$ python -q
>>> import numpy as np
>>> import numpy.linalg as la
>>> np.set_printoptions(precision=2, suppress=True, linewidth=120)
>>> rnd = lambda a: np.round(a, 2) + 0
>>> A = np.load("test10.npy")
>>> A
array([[0., 1., 1., 1., 1., 1., 1., 1., 1.],
       [1., 0., 1., 1., 1., 1., 1., 1., 1.],
       [1., 1., 0., 1., 1., 1., 1., 1., 1.],
       [1., 1., 1., 0., 1., 1., 1., 1., 1.],
       [1., 1., 1., 1., 0., 1., 1., 1., 1.],
       [1., 1., 1., 1., 1., 0., 1., 1., 1.],
       [1., 1., 1., 1., 1., 1., 0., 1., 1.],
       [1., 1., 1., 1., 1., 1., 1., 0., 1.],
       [1., 1., 1., 1., 1., 1., 1., 1., 0.]])
>>> np.allclose(A @ A.T, A.T @ A)
True
>>> (A @ A)[0]
array([8., 7., 7., 7., 7., 7., 7., 7., 7.])
>>> print(np.fft.fft(A[0]))
[ 8.+0.j -1.+0.j -1.+0.j -1.+0.j -1.+0.j -1.+0.j -1.+0.j -1.+0.j -1.+0.j]
>>> rng = np.random.default_rng(409407)
>>> M2 = A + rng.integers(-2, 3, (9, 1)) @ rng.integers(-2, 3, (1, 9))
>>> M2
array([[-1.,  1.,  1.,  1.,  1.,  1.,  3.,  1.,  2.],
       [ 3.,  0.,  1.,  1.,  1.,  1., -3.,  1., -1.],
       [ 2.,  1.,  0.,  1.,  1.,  1., -1.,  1.,  0.],
       [ 2.,  1.,  1.,  0.,  1.,  1., -1.,  1.,  0.],
       [-1.,  1.,  1.,  1.,  0.,  1.,  5.,  1.,  3.],
       [ 2.,  1.,  1.,  1.,  1.,  0., -1.,  1.,  0.],
       [ 3.,  1.,  1.,  1.,  1.,  1., -4.,  1., -1.],
       [ 1.,  1.,  1.,  1.,  1.,  1.,  1.,  0.,  1.],
       [-1.,  1.,  1.,  1.,  1.,  1.,  5.,  1.,  2.]])
>>> M2 - A
array([[-1.,  0.,  0.,  0.,  0.,  0.,  2.,  0.,  1.],
       [ 2.,  0.,  0.,  0.,  0.,  0., -4.,  0., -2.],
       [ 1.,  0.,  0.,  0.,  0.,  0., -2.,  0., -1.],
       [ 1.,  0.,  0.,  0.,  0.,  0., -2.,  0., -1.],
       [-2.,  0.,  0.,  0.,  0.,  0.,  4.,  0.,  2.],
       [ 1.,  0.,  0.,  0.,  0.,  0., -2.,  0., -1.],
       [ 2.,  0.,  0.,  0.,  0.,  0., -4.,  0., -2.],
       [ 0.,  0.,  0.,  0.,  0.,  0.,  0.,  0.,  0.],
       [-2.,  0.,  0.,  0.,  0.,  0.,  4.,  0.,  2.]])
>>> lab = rng.permutation(9)
>>> print(lab)
[8 2 4 3 1 7 6 5 0]
>>> M2 = A[lab][:, lab]
>>> rnd(np.sort(np.abs(la.eigvals(M2))))
array([1., 1., 1., 1., 1., 1., 1., 1., 8.])
>>> M2
array([[0., 1., 1., 1., 1., 1., 1., 1., 1.],
       [1., 0., 1., 1., 1., 1., 1., 1., 1.],
       [1., 1., 0., 1., 1., 1., 1., 1., 1.],
       [1., 1., 1., 0., 1., 1., 1., 1., 1.],
       [1., 1., 1., 1., 0., 1., 1., 1., 1.],
       [1., 1., 1., 1., 1., 0., 1., 1., 1.],
       [1., 1., 1., 1., 1., 1., 0., 1., 1.],
       [1., 1., 1., 1., 1., 1., 1., 0., 1.],
       [1., 1., 1., 1., 1., 1., 1., 1., 0.]])
>>> np.allclose(M2, A)
True
